% python3 -q
>>> import numpy as np
>>> import numpy.linalg as la
>>> np.set_printoptions(precision=2, suppress=True, linewidth=120, legacy="1.25")
>>> tidy = lambda a: np.round(a, 2) + 0
>>> out = np.array([[-5, -4, 3, 5, 4, -5, -3],
...     [1, -2, -4, -4, 1, -3, -4],
...     [-5, 5, -1, 0, 5, 2, -5],
...     [0, 4, -5, -1, -3, -2, -2],
...     [-3, -4, 0, 4, -5, 0, -3],
...     [-5, -4, -5, -4, 2, 4, 0],
...     [-5, -4, 4, -4, -1, 0, 1]])
>>> feats = np.tril(out)
>>> feats
array([[-5,  0,  0,  0,  0,  0,  0],
       [ 1, -2,  0,  0,  0,  0,  0],
       [-5,  5, -1,  0,  0,  0,  0],
       [ 0,  4, -5, -1,  0,  0,  0],
       [-3, -4,  0,  4, -5,  0,  0],
       [-5, -4, -5, -4,  2,  4,  0],
       [-5, -4,  4, -4, -1,  0,  1]])
>>> tidy(la.norm(feats, "nuc"))
40.34
>>> u = np.array([2, 4, -3, -1, 3, 0, -4])
>>> out = feats + np.outer(u, np.eye(7)[4])
>>> la.matrix_rank(la.inv(out) - la.inv(feats), tol=1e-8)
1
>>> la.matrix_rank(out - feats)
1
>>> out
array([[-5.,  0.,  0.,  0.,  2.,  0.,  0.],
       [ 1., -2.,  0.,  0.,  4.,  0.,  0.],
       [-5.,  5., -1.,  0., -3.,  0.,  0.],
       [ 0.,  4., -5., -1., -1.,  0.,  0.],
       [-3., -4.,  0.,  4., -2.,  0.,  0.],
       [-5., -4., -5., -4.,  2.,  4.,  0.],
       [-5., -4.,  4., -4., -5.,  0.,  1.]])
>>> U, sv, vt = la.svd(feats)
>>> tidy(sv)
array([12.06, 10.27,  7.84,  6.84,  2.46,  0.85,  0.01])
>>> out = U[:, :6] @ np.diag(sv[:6]) @ vt[:6]
>>> la.matrix_rank(feats, rtol=0.05)
6
>>> la.matrix_rank(out)
6
>>> x0 = np.array([-2, -3, -3, -2, 2, 0, 1])
>>> y = feats @ x0
>>> beta, lr = np.zeros(7), 1 / la.norm(feats, 2) ** 2
>>> for i in range(10):
...     beta -= lr * feats.T @ (feats @ beta - y)
...     if i % 2 == 0: print(i, round(la.norm(feats @ beta - y), 2))
... 
0 13.63
2 4.84
4 2.47
6 1.95
8 1.85
>>> tidy(beta)
array([-1.74, -2.47, -2.4 , -2.31,  1.13,  1.8 ,  0.05])
>>> tidy(la.cond(feats))
837.4
>>> X = np.load("sample15.npy")
>>> X
array([[ 9,  3,  6,  6],
       [-3, -1, -2, -2],
       [ 3,  1,  2,  2],
       [-3, -1, -2, -2],
       [ 0,  0,  0,  0],
       [ 6,  2,  4,  4],
       [ 6,  2,  4,  4]])
>>> # rows 1 and 3 are equal
>>> rk = la.matrix_rank(X)
>>> rk
1
>>> null = la.svd(X)[2][rk:].T
>>> [int(la.matrix_rank(X[:i])) for i in range(1, len(X) + 1)]
[1, 1, 1, 1, 1, 1, 1]
>>> tidy(X @ null)
array([[0., 0., 0.],
       [0., 0., 0.],
       [0., 0., 0.],
       [0., 0., 0.],
       [0., 0., 0.],
       [0., 0., 0.],
       [0., 0., 0.]])
>>> la.matrix_rank(X.T @ X), la.matrix_rank(X @ X.T)
(1, 1)
>>> [int(la.matrix_rank(X[:, :j + 1])) for j in range(4)]
[1, 1, 1, 1]
>>> la.cond(X) > 100
True
>>> la.matrix_rank(X, rtol=0.1)
1
>>> tidy(la.norm(X, 2) / la.norm(X))
1.0
>>> [round(float(x), 2) for x in la.svd(X, compute_uv=False)[:3]]
[18.97, 0.0, 0.0]
>>> x0 = np.array([8, 7, 3, 5])
>>> h = np.maximum(X @ x0, 0)
>>> np.tanh(X @ x0)
array([ 1., -1.,  1., -1.,  0.,  1.,  1.])
>>> K = np.load("case1.npy")
>>> K
array([[-2.,  3.,  0., -1.],
       [ 0.,  0.,  0.,  0.],
       [-1., -3., -3.,  1.],
       [-2.,  1., -2., -1.]])
>>> rk = la.matrix_rank(K)
>>> rk
3
>>> null = la.svd(K)[2][rk:].T
>>> null.shape
(4, 1)
>>> [int(la.matrix_rank(K[:, :j + 1])) for j in range(4)]
[1, 2, 3, 3]
>>> tidy(null @ null.T)
array([[ 0.25,  0.25, -0.25,  0.25],
       [ 0.25,  0.25, -0.25,  0.25],
       [-0.25, -0.25,  0.25, -0.25],
       [ 0.25,  0.25, -0.25,  0.25]])
>>> la.matrix_rank(K.T @ K), la.matrix_rank(K @ K.T)
(3, 3)
>>> tidy(K @ null)
array([[0.],
       [0.],
       [0.],
       [0.]])
>>> [round(float(x), 2) for x in la.svd(K, compute_uv=False)[:3]]
[5.07, 4.24, 0.56]
>>> la.matrix_rank(K, rtol=0.1)
3
>>> la.cond(K) > 100
True
>>> tidy(la.norm(K, 2) / la.norm(K))
0.76
